>>> import numpy as np
>>> from numpy import linalg as LA
>>> np.set_printoptions(suppress=True, linewidth=140)
>>> W0 = np.load("run1.npy")
>>> W0
array([[ -3, -21,  18, -21,  24],
       [  0,   0,   0,   0,   0],
       [ -2, -14,  12, -14,  16],
       [ -1,  -7,   6,  -7,   8]])
>>> # columns 1 and 3 are equal
>>> r = LA.matrix_rank(W0)
>>> r
np.int64(1)
>>> ns = LA.svd(W0)[2][r:].T
>>> np.allclose(W0 @ ns, 0)
True
>>> [int(LA.matrix_rank(W0[:, :j + 1])) for j in range(5)]
[1, 1, 1, 1, 1]
>>> [int(LA.matrix_rank(np.delete(W0, i, axis=0))) for i in range(4)]
[1, 1, 1, 1]
>>> np.round(ns @ ns.T, 1) + 0
array([[ 1. ,  0. ,  0. ,  0. ,  0. ],
       [ 0. ,  0.8,  0.2, -0.2,  0.3],
       [ 0. ,  0.2,  0.8,  0.2, -0.2],
       [ 0. , -0.2,  0.2,  0.8,  0.3],
       [ 0. ,  0.3, -0.2,  0.3,  0.7]])
>>> def softmax(z):
...     e = np.exp(z - z.max(axis=-1, keepdims=True))
...     return e / e.sum(axis=-1, keepdims=True)
... 
>>> np.round(softmax(W0).sum(axis=1), 1)
array([1., 1., 1., 1.])
>>> np.round(softmax(W0[3] + 4), 1) + 0
array([0. , 0. , 0.1, 0. , 0.9])
>>> S = W0 @ W0.T / np.sqrt(5)
>>> np.round(softmax(S), 1) + 0
array([[1. , 0. , 0. , 0. ],
       [0.2, 0.2, 0.2, 0.2],
       [1. , 0. , 0. , 0. ],
       [1. , 0. , 0. , 0. ]])
>>> U, sigma, Vt = LA.svd(W0)
>>> sigma.round(1) + 0
array([52.8,  0. ,  0. ,  0. ])
>>> Y = U[:, :1] @ np.diag(sigma[:1]) @ Vt[:1]
>>> np.round(np.abs(W0 - Y).max(), 1)
np.float64(0.0)
>>> round(LA.norm(W0 - Y) / LA.norm(W0), 1)
np.float64(0.0)
>>> np.round(LA.norm(W0 - Y, 2), 1), round(sigma[1], 1)
(np.float64(0.0), np.float64(0.0))
>>> LA.matrix_rank(W0, rtol=0.05)
np.int64(1)
>>> np.unique(W0.round(6), axis=0).shape
(4, 5)
>>> np.round(np.trace(LA.pinv(W0) @ W0), 1)
np.float64(1.0)
>>> try:
...     LA.inv(W0)
... except LA.LinAlgError as e:
...     print(repr(e))
... 
LinAlgError('Last 2 dimensions of the array must be square')
>>> np.abs(np.diag(LA.qr(W0)[1])) > 1e-9
array([ True, False, False, False])
>>> feats = np.load("a.npy")
>>> feats
array([[ 1, -2,  4],
       [ 1, -1,  1],
       [ 1,  0,  0],
       [ 1,  1,  1],
       [ 1,  2,  4]])
>>> LA.cond(W0) > 100
np.True_
>>> round(LA.norm(W0, 2) / LA.norm(W0), 1)
np.float64(1.0)
>>> round(LA.norm(feats, "nuc"), 1)
np.float64(10.6)
>>> np.round(LA.norm(feats, axis=1), 1)
array([4.6, 1.7, 1. , 1.7, 4.6])
>>> round(float(LA.norm(feats[4] - feats[0])), 1)
4.0
>>> feats[4] @ feats[0]
np.int64(13)
>>> LA.norm(feats, axis=1).argmax()
np.int64(0)
>>> np.round(LA.norm(feats, 1), 1), round(LA.norm(feats, np.inf), 1)
(np.float64(10.0), np.float64(7.0))
>>> r0, v = feats[4], feats[3]
>>> r0 @ v
np.int64(7)
>>> r0 @ r0
np.int64(21)
>>> pr = (r0 @ v) / (r0 @ r0) * r0
>>> np.round(v - pr, 1)
array([ 0.7,  0.3, -0.3])
>>> np.outer(r0, v)
array([[1, 1, 1],
       [2, 2, 2],
       [4, 4, 4]])
>>> P = feats @ LA.solve(feats.T @ feats, feats.T)
>>> np.round(LA.eigvalsh(P), 1) + 0
array([0., 0., 1., 1., 1.])
>>> np.round(np.diag(P), 1)
array([0.9, 0.4, 0.5, 0.4, 0.9])
>>> P.round(1)
array([[ 0.9,  0.3, -0.1, -0.1,  0.1],
       [ 0.3,  0.4,  0.3,  0.2, -0.1],
       [-0.1,  0.3,  0.5,  0.3, -0.1],
       [-0.1,  0.2,  0.3,  0.4,  0.3],
       [ 0.1, -0.1, -0.1,  0.3,  0.9]])
>>> np.trace(P)
np.float64(3.0)
>>> data = np.load("mat.npy")
>>> data.round(1)
array([[-0.7,  0.6,  0.4,  0.3],
       [-0.2, -0.7,  0.6,  0.3],
       [-0.7, -0.3, -0.4, -0.6],
       [-0.2, -0.1, -0.6,  0.7]])
>>> # keeps lengths
>>> np.allclose(data, data.T)
False
>>> np.round(LA.matrix_power(data, 4), 1) + 0
array([[ 0. , -0.3,  0.9,  0.4],
       [-1. ,  0.1,  0. ,  0.1],
       [-0.1, -0.9, -0.1, -0.4],
       [ 0. , -0.4, -0.5,  0.8]])
>>> LA.determinant(data)
Traceback (most recent call last):
  File "<python-input-55>", line 1, in <module>
    LA.determinant(data)
    ^^^^^^^^^^^^^^
AttributeError: module 'numpy.linalg' has no attribute 'determinant'
>>> np.round((data + data.T) / 2, 1) + 0
array([[-0.7,  0.2, -0.1,  0. ],
       [ 0.2, -0.7,  0.1,  0.1],
       [-0.1,  0.1, -0.4, -0.6],
       [ 0. ,  0.1, -0.6,  0.7]])
>>> np.round(np.sort(np.abs(LA.eigvals(data))), 1)
array([1., 1., 1., 1.])
>>> round(LA.det(data), 1)
np.float64(-1.0)
>>> X = np.array([[0, 1, 1], [1, 0, 0], [1, 0, 0]])
>>> Y = np.array([[-2, -5], [-4, -2], [3, 1]])
>>> np.einsum("ij,ij->i", X, X)
array([2, 1, 1])
>>> np.einsum("ik,kj->ij", X, Y)
array([[-1, -1],
       [-2, -5],
       [-2, -5]])
>>> LA.matrix_rank(X @ Y)
np.int64(2)
>>> Y.T @ X.T
array([[-1, -2, -2],
       [-1, -5, -5]])
>>> np.round(softmax(X[0] + 3), 1)
array([0.2, 0.4, 0.4])
>>> S = X @ X.T / np.sqrt(3)
>>> np.round(softmax(S)[0] @ X, 1)
array([0.4, 0.6, 0.6])
>>> softmax(S).round(6).argmax(axis=1)
array([0, 1, 1])
>>> ev, evecs = LA.eigh(X)
>>> np.round(LA.eigvalsh(X @ X), 1)
array([0., 2., 2.])
>>> np.round(evecs @ np.diag(ev) @ evecs.T, 1) + 0
array([[0., 1., 1.],
       [1., 0., 0.],
       [1., 0., 0.]])
>>> np.round(evecs.T @ X @ evecs, 1) + 0
array([[-1.4,  0. ,  0. ],
       [ 0. ,  0. ,  0. ],
       [ 0. ,  0. ,  1.4]])
>>> np.round(LA.eigvalsh(X + 4 * np.eye(3)), 1)
array([2.6, 4. , 5.4])
>>> np.unique(ev.round(6) + 0, return_counts=True)[1]
array([1, 1, 1])
>>> ev.sum(), np.trace(X)
(np.float64(0.0), np.int64(0))
>>> np.round(evecs.T @ evecs, 1) + 0
array([[1., 0., 0.],
       [0., 1., 0.],
       [0., 0., 1.]])
>>> np.abs(np.diag(LA.qr(X)[1])) > 1e-9
array([ True,  True, False])
>>> np.unique(X.round(6), axis=0).shape
(2, 3)
>>> np.round(np.trace(LA.pinv(X) @ X), 1)
np.float64(2.0)
>>> ev, evecs = LA.eigh(X)
>>> x0 = np.array([5, 5, 4])
>>> np.round(LA.eigvalsh(X[1:, 1:]), 1)
array([0., 0.])
>>> (np.sign(evecs[:, -1].round(6)) == np.sign(evecs[0, -1].round(6))).astype(int)
array([1, 1, 1])
>>> np.abs(X).sum(axis=1).max(), np.round(np.abs(ev).max(), 1)
(np.int64(2), np.float64(1.4))
>>> np.round(evecs * np.abs(ev) @ evecs.T, 1) + 0
array([[1.4, 0. , 0. ],
       [0. , 0.7, 0.7],
       [0. , 0.7, 0.7]])
>>> mat = np.tanh(np.array([[1.1, -2.4, 1.0],
...     [-1.1, -0.9, -0.3],
...     [-0.7, 2.4, -1.5],
...     [-1.1, 1.4, -1.4],
...     [-1.0, 2.3, 0.3],
...     [-1.2, 0.2, -0.1],
...     [1.3, 0.2, 0.3],
...     [1.5, -0.4, 0.5],
...     [-0.7, -0.1, 0.2],
...     [0.7, 0.0, 1.3],
...     [-2.0, 0.8, -0.4],
...     [0.5, 0.9, -1.0],
...     [1.6, 1.5, 1.4],
...     [1.7, 0.8, -0.9],
...     [0.6, -0.5, -1.9],
...     [0.6, 2.2, 1.9],
...     [0.7, -1.0, -0.4],
...     [0.7, -0.2, -0.3],
...     [-1.2, -0.1, 0.6],
...     [-0.8, -0.3, 1.8],
...     [-0.2, 0.5, -1.1],
...     [-0.4, -0.7, -0.2],
...     [0.1, 0.3, 0.6]]) @ np.array([[-0.2, 1.0, 0.2, -1.1],
...     [0.2, 3.1, 1.3, -0.9],
...     [-1.2, -0.5, 0.7, 0.0]]))
>>> mat.round(1) + 0
array([[-1. , -1. , -1. ,  0.7],
       [ 0.4, -1. , -0.9,  1. ],
       [ 1. ,  1. ,  1. , -0.9],
       [ 1. ,  1. ,  0.6,  0. ],
       [ 0.3,  1. ,  1. , -0.7],
       [ 0.4, -0.5,  0. ,  0.8],
       [-0.5,  0.9,  0.6, -0.9],
       [-0.8,  0. ,  0.1, -0.9],
       [-0.1, -0.8, -0.1,  0.7],
       [-0.9,  0. ,  0.8, -0.6],
       [ 0.8,  0.6,  0.3,  0.9],
       [ 0.9,  1. ,  0.5, -0.9],
       [-0.9,  1. ,  1. , -1. ],
       [ 0.7,  1. ,  0.6, -1. ],
       [ 1. ,  0. , -1. , -0.2],
       [-1. ,  1. ,  1. , -1. ],
       [ 0.1, -1. , -0.9,  0.1],
       [ 0.2,  0.2, -0.3, -0.5],
       [-0.5, -0.9,  0. ,  0.9],
       [-1. , -1. ,  0.6,  0.8],
       [ 0.9,  1. , -0.2, -0.2],
       [ 0.2, -1. , -0.8,  0.8],
       [-0.6,  0.6,  0.7, -0.4]])
>>> r = LA.matrix_rank(X)
>>> r
np.int64(2)
>>> ns = LA.svd(X)[2][r:].T
>>> [int(LA.matrix_rank(X[:i])) for i in range(1, len(X) + 1)]
[1, 2, 2]
>>> [int(LA.matrix_rank(X[:, :j + 1])) for j in range(3)]
[1, 2, 2]
>>> LA.matrix_rank(X.T @ X), LA.matrix_rank(X @ X.T)
(np.int64(2), np.int64(2))
>>> [int(LA.matrix_rank(np.delete(X, i, axis=0))) for i in range(3)]
[1, 2, 2]
>>> np.allclose(X @ ns, 0)
True
>>> np.round(ns[:, 0] / ns[np.abs(ns[:, 0]).round(6).argmax(), 0], 1)
array([-0.,  1., -1.])
>>> np.round(ns @ ns.T, 1)
array([[ 0. ,  0. ,  0. ],
       [ 0. ,  0.5, -0.5],
       [ 0. , -0.5,  0.5]])
>>> U, sigma, Vt = LA.svd(X)
>>> evecs = Vt[:(sigma > 1e-8).sum()]
>>> rng = np.random.default_rng(43751)
>>> x0 = X[0] + -1 * X[2] + rng.integers(2) * np.eye(3)[1]
>>> x0
array([-1.,  1.,  1.])
>>> round(float(LA.norm(x0 - evecs.T @ evecs @ x0)), 1)
0.0
>>> np.round(evecs.T @ evecs, 1)
array([[1. , 0. , 0. ],
       [0. , 0.5, 0.5],
       [0. , 0.5, 0.5]])
>>> np.round(np.diag(evecs.T @ evecs), 1)
array([1. , 0.5, 0.5])
>>> U, sigma, Vt = LA.svd(X)
>>> np.argmax(sigma[:-1] / (sigma[1:] + 1e-6)) + 1
np.int64(2)
>>> Y = U[:, :2] @ np.diag(sigma[:2]) @ Vt[:2]
>>> round(float(LA.norm(X - Y, 2)), 1), round(float(sigma[2]), 1)
(0.0, 0.0)
>>> LA.matrix_rank(X, rtol=0.05)
np.int64(2)
>>> round(np.abs(X - Y).max(), 1)
np.float64(0.0)
>>> C = np.array([[0, 2, 2], [-1, 1, 2], [2, 0, -2]])
>>> M = (rng.random((19, 3)) < 0.25) @ C
>>> M
array([[ 0,  2,  2],
       [ 1,  3,  2],
       [-1,  1,  2],
       [ 2,  0, -2],
       [ 0,  0,  0],
       [ 2,  0, -2],
       [ 0,  0,  0],
       [ 0,  0,  0],
       [ 1,  1,  0],
       [ 0,  0,  0],
       [-1,  1,  2],
       [ 0,  0,  0],
       [ 2,  0, -2],
       [ 2,  0, -2],
       [ 0,  0,  0],
       [-1,  3,  4],
       [ 0,  2,  2],
       [ 0,  2,  2],
       [ 1,  1,  0]])
>>> r = LA.matrix_rank(M)
>>> r
np.int64(2)
>>> ns = LA.svd(M)[2][r:].T
>>> ns.shape
(3, 1)
>>> [int(LA.matrix_rank(np.delete(M, i, axis=0))) for i in range(19)]
[2, 2, 2, 2, 2, 2, 2, 2, 2, 2, 2, 2, 2, 2, 2, 2, 2, 2, 2]
>>> ns[:, 0] / ns[np.abs(ns[:, 0]).round(6).argmax(), 0]
array([ 1., -1.,  1.])
>>> np.round(ns @ ns.T, 1)
array([[ 0.3, -0.3,  0.3],
       [-0.3,  0.3, -0.3],
       [ 0.3, -0.3,  0.3]])
>>> F = np.loadtxt("data.csv", delimiter=",")
>>> F.round(1) + 0
array([[-0.7,  0.1,  0.9,  0.2,  0.3],
       [ 0.1,  0.6, -0.4, -0.4,  0.1],
       [ 0.9, -0.4, -1.1,  0. , -0.4],
       [ 0.2, -0.4,  0. ,  0.2, -0.1],
       [ 0.3,  0.1, -0.4, -0.1, -0.1]])
>>> [round(float(LA.det(X[:i, :i])), 2) + 0 for i in range(1, 4)]
[0.0, -1.0, 0.0]
>>> np.all(LA.eigvalsh(X) > 0)
np.False_
>>> E = np.array([[2, 0, 0, 2, 3],
...     [0, 0, 3, 1, 2],
...     [3, 1, 3, 2, 3],
...     [2, 2, 2, 3, 0],
...     [2, 0, 0, 2, 3]])
>>> Y = np.array([[5, 7, -7], [7, -9, 1]])
>>> C = np.kron(Y, E)
>>> round(LA.norm(C, 2), 1), round(LA.norm(Y, 2) * LA.norm(E, 2), 1)
(np.float64(113.1), np.float64(113.1))
>>> C.shape
(10, 15)
>>> C
array([[ 10,   0,   0,  10,  15,  14,   0,   0,  14,  21, -14,   0,   0, -14, -21],
       [  0,   0,  15,   5,  10,   0,   0,  21,   7,  14,   0,   0, -21,  -7, -14],
       [ 15,   5,  15,  10,  15,  21,   7,  21,  14,  21, -21,  -7, -21, -14, -21],
       [ 10,  10,  10,  15,   0,  14,  14,  14,  21,   0, -14, -14, -14, -21,   0],
       [ 10,   0,   0,  10,  15,  14,   0,   0,  14,  21, -14,   0,   0, -14, -21],
       [ 14,   0,   0,  14,  21, -18,   0,   0, -18, -27,   2,   0,   0,   2,   3],
       [  0,   0,  21,   7,  14,   0,   0, -27,  -9, -18,   0,   0,   3,   1,   2],
       [ 21,   7,  21,  14,  21, -27,  -9, -27, -18, -27,   3,   1,   3,   2,   3],
       [ 14,  14,  14,  21,   0, -18, -18, -18, -27,   0,   2,   2,   2,   3,   0],
       [ 14,   0,   0,  14,  21, -18,   0,   0, -18, -27,   2,   0,   0,   2,   3]])
